$ python3 -q
>>> import numpy as np
>>> np.set_printoptions(precision=2, suppress=True, linewidth=100, legacy="1.25")
>>> rnd = lambda a: np.round(a, 2) + 0
>>> data = np.load("out1.npy")
>>> print(data)
[[ 1.89  3.04  1.18 -1.57  0.96]
 [ 0.76 -0.97 -1.01  0.13  2.23]
 [-1.68  0.28 -0.3   0.81 -2.04]
 [-0.09  0.87  0.63  0.52 -1.46]
 [-1.04 -5.47  0.29 -3.03  1.81]]
>>> # rows and columns are dependent
>>> print(np.allclose(data[:-1].T @ np.linalg.lstsq(data[:-1].T, data[-1])[0], data[-1]))
True
>>> print(np.abs(np.diag(np.linalg.qr(data)[1])) > 1e-9)
[ True  True  True  True False]
>>> print(np.unique(data.round(6), axis=0).shape)
(5, 5)
>>> print(rnd(np.trace(np.linalg.pinv(data) @ data)))
4.0
>>> print(rnd(data @ np.linalg.pinv(data) @ data))
[[ 1.89  3.04  1.18 -1.57  0.96]
 [ 0.76 -0.97 -1.01  0.13  2.23]
 [-1.68  0.28 -0.3   0.81 -2.04]
 [-0.09  0.87  0.63  0.52 -1.46]
 [-1.04 -5.47  0.29 -3.03  1.81]]
>>> Uu, s, VT = np.linalg.svd(data)
>>> evecs = VT[:(s > 1e-8).sum()]
>>> rng = np.random.default_rng(465)
>>> vec = data[2] + 5 * data[3] + rng.integers(2) * np.eye(5)[2]
>>> print(vec)
[-2.13  4.63  2.85  3.41 -9.34]
>>> print(rnd(np.linalg.norm(vec - evecs.T @ evecs @ vec)))
0.0
>>> M = np.loadtxt("w.csv", delimiter=",")
>>> print(M)
[[1. 0. 0. 0.]
 [0. 0. 0. 0.]
 [0. 0. 3. 0.]
 [0. 0. 0. 0.]]
>>> print(np.linalg.matrix_rank(M, rtol=0.1))
2
>>> print(np.linalg.cond(M) > 100)
True
>>> print(np.argsort(-np.linalg.norm(M, axis=0).round(6), kind="stable")[:3])
[2 0 1]
